$ python3 -q
>>> import numpy as np
>>> from numpy import linalg as LA
>>> np.set_printoptions(precision=1, suppress=True, linewidth=200)
>>> K = np.loadtxt("out10.csv", delimiter=",")
>>> K
array([[ 0.,  0.,  0.,  0.,  0.,  0.,  0.,  0.,  0.],
       [ 2.,  0.,  4.,  4.,  2.,  4.,  4.,  4.,  4.],
       [ 1.,  0.,  2.,  2.,  1.,  2.,  2.,  2.,  2.],
       [-2.,  0., -4., -4., -2., -4., -4., -4., -4.],
       [ 5.,  0., 10., 10.,  5., 10., 10., 10., 10.],
       [ 1.,  0.,  2.,  2.,  1.,  2.,  2.,  2.,  2.],
       [ 2.,  0.,  4.,  4.,  2.,  4.,  4.,  4.,  4.],
       [ 2.,  0.,  4.,  4.,  2.,  4.,  4.,  4.,  4.],
       [ 1.,  0.,  2.,  2.,  1.,  2.,  2.,  2.,  2.],
       [ 1.,  0.,  2.,  2.,  1.,  2.,  2.,  2.,  2.],
       [-2.,  0., -4., -4., -2., -4., -4., -4., -4.],
       [ 4.,  0.,  8.,  8.,  4.,  8.,  8.,  8.,  8.],
       [ 4.,  0.,  8.,  8.,  4.,  8.,  8.,  8.,  8.]])
>>> LA.matrix_rank(K, rtol=0.1)
np.int64(1)
>>> LA.cond(K) > 100
np.True_
>>> left, sigma, vt = LA.svd(K)
>>> V = vt[:(sigma > 1e-8).sum()]
>>> rng = np.random.default_rng(165)
>>> vec = K[10] + -3 * K[8] + rng.integers(2) * np.eye(9)[1]
>>> vec
array([ -5.,   1., -10., -10.,  -5., -10., -10., -10., -10.])
>>> np.round(V.T @ V, 1) + 0
array([[0. , 0. , 0.1, 0.1, 0. , 0.1, 0.1, 0.1, 0.1],
       [0. , 0. , 0. , 0. , 0. , 0. , 0. , 0. , 0. ],
       [0.1, 0. , 0.2, 0.2, 0.1, 0.2, 0.2, 0.2, 0.2],
       [0.1, 0. , 0.2, 0.2, 0.1, 0.2, 0.2, 0.2, 0.2],
       [0. , 0. , 0.1, 0.1, 0. , 0.1, 0.1, 0.1, 0.1],
       [0.1, 0. , 0.2, 0.2, 0.1, 0.2, 0.2, 0.2, 0.2],
       [0.1, 0. , 0.2, 0.2, 0.1, 0.2, 0.2, 0.2, 0.2],
       [0.1, 0. , 0.2, 0.2, 0.1, 0.2, 0.2, 0.2, 0.2],
       [0.1, 0. , 0.2, 0.2, 0.1, 0.2, 0.2, 0.2, 0.2]])
>>> J = np.load("dump.npy")
>>> J.round(1) + 0
array([[ 0.9,  0. , -0.2, -0.1,  0. ,  0.2, -0.2,  0. , -0.3],
       [ 0. ,  1. ,  0.1,  0. ,  0. , -0.1,  0.1,  0. ,  0.1],
       [-0.2,  0.1,  0.7, -0.2,  0.1,  0.3, -0.3,  0.1, -0.5],
       [-0.1,  0. , -0.2,  0.9,  0. ,  0.2, -0.2,  0. , -0.3],
       [ 0. ,  0. ,  0.1,  0. ,  1. , -0.1,  0.1,  0. ,  0.1],
       [ 0.2, -0.1,  0.3,  0.2, -0.1,  0.7,  0.3, -0.1,  0.5],
       [-0.2,  0.1, -0.3, -0.2,  0.1,  0.3,  0.7,  0.1, -0.5],
       [ 0. ,  0. ,  0.1,  0. ,  0. , -0.1,  0.1,  1. ,  0.1],
       [-0.3,  0.1, -0.5, -0.3,  0.1,  0.5, -0.5,  0.1,  0.3]])
>>> ev, V = LA.eigh(J)
>>> LA.eigvalsh(J + -2 * np.eye(9))
array([-3., -1., -1., -1., -1., -1., -1., -1., -1.])
>>> (ev > 1e-8).sum(), (ev < -1e-8).sum()
(np.int64(8), np.int64(1))
>>> np.round(V @ np.diag(ev) @ V.T, 1) + 0
array([[ 0.9,  0. , -0.2, -0.1,  0. ,  0.2, -0.2,  0. , -0.3],
       [ 0. ,  1. ,  0.1,  0. ,  0. , -0.1,  0.1,  0. ,  0.1],
       [-0.2,  0.1,  0.7, -0.2,  0.1,  0.3, -0.3,  0.1, -0.5],
       [-0.1,  0. , -0.2,  0.9,  0. ,  0.2, -0.2,  0. , -0.3],
       [ 0. ,  0. ,  0.1,  0. ,  1. , -0.1,  0.1,  0. ,  0.1],
       [ 0.2, -0.1,  0.3,  0.2, -0.1,  0.7,  0.3, -0.1,  0.5],
       [-0.2,  0.1, -0.3, -0.2,  0.1,  0.3,  0.7,  0.1, -0.5],
       [ 0. ,  0. ,  0.1,  0. ,  0. , -0.1,  0.1,  1. ,  0.1],
       [-0.3,  0.1, -0.5, -0.3,  0.1,  0.5, -0.5,  0.1,  0.3]])
>>> np.round(V.T @ J @ V, 1) + 0
array([[-1.,  0.,  0.,  0.,  0.,  0.,  0.,  0.,  0.],
       [ 0.,  1.,  0.,  0.,  0.,  0.,  0.,  0.,  0.],
       [ 0.,  0.,  1.,  0.,  0.,  0.,  0.,  0.,  0.],
       [ 0.,  0.,  0.,  1.,  0.,  0.,  0.,  0.,  0.],
       [ 0.,  0.,  0.,  0.,  1.,  0.,  0.,  0.,  0.],
       [ 0.,  0.,  0.,  0.,  0.,  1.,  0.,  0.,  0.],
       [ 0.,  0.,  0.,  0.,  0.,  0.,  1.,  0.,  0.],
       [ 0.,  0.,  0.,  0.,  0.,  0.,  0.,  1.,  0.],
       [ 0.,  0.,  0.,  0.,  0.,  0.,  0.,  0.,  1.]])
>>> np.round(V.T @ V, 1) + 0
array([[1., 0., 0., 0., 0., 0., 0., 0., 0.],
       [0., 1., 0., 0., 0., 0., 0., 0., 0.],
       [0., 0., 1., 0., 0., 0., 0., 0., 0.],
       [0., 0., 0., 1., 0., 0., 0., 0., 0.],
       [0., 0., 0., 0., 1., 0., 0., 0., 0.],
       [0., 0., 0., 0., 0., 1., 0., 0., 0.],
       [0., 0., 0., 0., 0., 0., 1., 0., 0.],
       [0., 0., 0., 0., 0., 0., 0., 1., 0.],
       [0., 0., 0., 0., 0., 0., 0., 0., 1.]])
>>> C2 = J.T @ J
>>> LA.eigvalsh(C2)[::-1]
array([1., 1., 1., 1., 1., 1., 1., 1., 1.])
>>> LA.matrix_rank(C2)
np.int64(9)
>>> np.diag(C2)
array([1., 1., 1., 1., 1., 1., 1., 1., 1.])
>>> np.allclose(C2, C2.T)
True
>>> (J @ J.T).shape
(9, 9)
>>> W0 = np.load("arr.npy")
>>> W0
array([[  5.2,  -4.9,   5.5,  -7. ,   0.1, -11.4,   7.8,  -3.1,   8. ,   2.4],
       [  7.2,  -9.6, -12.1,  -3.8,  -0.2,   7.4,   1. ,  -3.2,  -4.4,   3.2],
       [ -0.4, -11.5,  -1.4,   1.3,  -0.4,   1.5,   0. ,  15.8,   2.6,  -2.3],
       [ -7.2,  -3.6,   6.7,   7.4,   1.1,   1.4,   6.2,  -0.1, -11.1,  -8.5],
       [ -5.5,  -0.5,  -4.7,  -0.6,   7.9,  -6. , -12.5,   2. ,   5.1,   7.8],
       [  4. ,   6.7,   8.5,   4.8,  -2.6,   2.5,   9.1,  -5.4,  10.5,   3.2],
       [ 11.9,  -1.8,  -0.7,  12.6,   1.3,  -5.9,   6. ,  -3.8,  -1.4,   2.8],
       [ 10. ,   3. ,   1.3,   2.1,  -4.3,  -0.2,  10.4,  10.1,  -0.9,   7.4],
       [  1. ,  -1. ,  10.6,  -4.8,   2.6,   0. ,  10.6,   7.7,  -7.7,   5.2],
       [  2.7,   3.2,  -3.4, -12.4,   0.5,   2. ,  -9.6,   3.1, -10.1,  -3.2],
       [ -7.8,  -6.3,  -7.5,   8.6,  -8.1,  -5.5,   5.7,  -4.1,  -1.6,  -4.5],
       [ -4.5,  -4.8, -13.3,   3.2,   4.9,  -1.1,  -1.8,  -8. ,  -8.4,   2.6],
       [  4.2,  -7.3, -10.6,   3.7,   2.6,  -4.9,   3.6,   4.5,  11.7,   2.1],
       [  2.9,   4.1,   1.2,  -2. ,   6.8, -11.3,   3.8,   5.5,  10.1,  -7. ],
       [  2.2,  -1. ,  -4.8,  -8.4,  -3.8, -14.8,  -2.4,   2.3,   1.9,   7.3],
       [  6.5,   0.2,   6.7,   4.8,  10.4,  -2.4,   9.3,  -6.8,  -3.7,   5.3],
       [ -2.2,  -8.2,  11.6,  -5.2,   1.4,   8.4,  -1.5,   0.6,  -2.4,   9.2],
       [ -1.7,  10.9,   2.1,  -3.1,  -3.3,  -2.4,  -4.3,  -0.3,  -6.2, -13.8]])
>>> vec = np.array([3, -1, 2, -1, -1, -3, -2, 3, 0, 3])
>>> rhs = W0 @ vec
>>> np.round(LA.lstsq(W0, rhs)[0], 1) + 0
array([ 3., -1.,  2., -1., -1., -3., -2.,  3.,  0.,  3.])
>>> try:
...     LA.solve(W0, rhs)
... except LA.LinAlgError as e:
...     print(e)
... 
Last 2 dimensions of the array must be square
>>> rhs = rhs + 0.1 * rng.normal(size=18)
>>> rhs
array([ 55. , -13.2,  42.5, -55.4,  39.6, -12.4,  24.9,  63.9,  45. ,  22.9, -53.1, -52.8,  19.7,  24.1,  88.4,   1.6,  35.8, -31.8])
>>> coef, *_ = LA.lstsq(W0, rhs)
>>> round(float(LA.norm(rhs - W0 @ coef)), 1)
0.2
>>> A2 = W0 + rng.integers(-2, 3, (18, 9)) @ rng.integers(-2, 3, (9, 10))
>>> A2
array([[ 10.2,   1.1,   6.5, -24. ,  -6.9, -16.4,  18.8,  -4.1,  12. ,  -5.6],
       [ 18.2, -12.6, -15.1,  -8.8,   2.8,   4.4,   9. , -10.2, -16.4,  15.2],
       [  2.6, -10.5,  -9.4,   2.3,   8.6,  -1.5,   4. ,  11.8,  -8.4,   5.7],
       [  3.8,  -5.6,  10.7,   0.4,   2.1,  -0.6,  14.2,   1.9, -10.1,  -3.5],
       [  3.5,  -1.5,  -3.7,  -6.6,  12.9,  -9. ,  -1.5,   2. ,   2.1,  12.8],
       [  8. ,   9.7,   1.5,   1.8,  -8.6,  -5.5,   5.1,  -2.4,   1.5,   7.2],
       [ 16.9,   0.2,  -3.7,   5.6,   6.3,  -5.9,  18. , -11.8,  -5.4,   9.8],
       [  0. ,   5. ,   1.3,  10.1,  -1.3,   7.8,   3.4,   9.1,  10.1,   5.4],
       [ 14. , -12. ,  13.6,  -5.8,   2.6,   2. ,  14.6,  -4.3, -13.7,  19.2],
       [ -7.3,   2.2,  -2.4,  -0.4,   7.5,   6. , -20.6,  10.1,  -4.1,  -7.2],
       [  1.2, -13.3,  -0.5,  10.6, -12.1,  -2.5,   2.7,  -2.1,  -6.6,   3.5],
       [ -4.5, -12.8, -16.3,  15.2,   4.9,   4.9, -21.8, -15. ,  -9.4,  14.6],
       [ -8.8, -16.3,  -8.6,  14.7,  10.6,  -2.9,   1.6,  -0.5,  10.7,   8.1],
       [ -5.1,   3.1,   5.2,  -1. ,  15.8, -10.3,   8.8,   8.5,  21.1,  -8. ],
       [  1.2,  -9. ,  -3.8,  -1.4,   3.2, -11.8,  -4.4,  -4.7,  -2.1,   9.3],
       [ 14.5,  -1.8,   8.7,   6.8,   9.4,  -0.4,   6.3,  -4.8,  -7.7,   4.3],
       [ -6.2,  -4.2,   9.6,  -7.2,  -3.6,   2.4,  -6.5,   8.6,  -0.4,   2.2],
       [ -1.7,   3.9,   4.1,   3.9,   0.7,  -1.4,  -5.3,  -1.3, -10.2,  -4.8]])
>>> np.round(LA.svd(A2 - W0, compute_uv=False), 1) + 0
array([54.7, 48.4, 29.6, 23.1, 16.7, 12. , 10.8,  6.7,  2.6,  0. ])
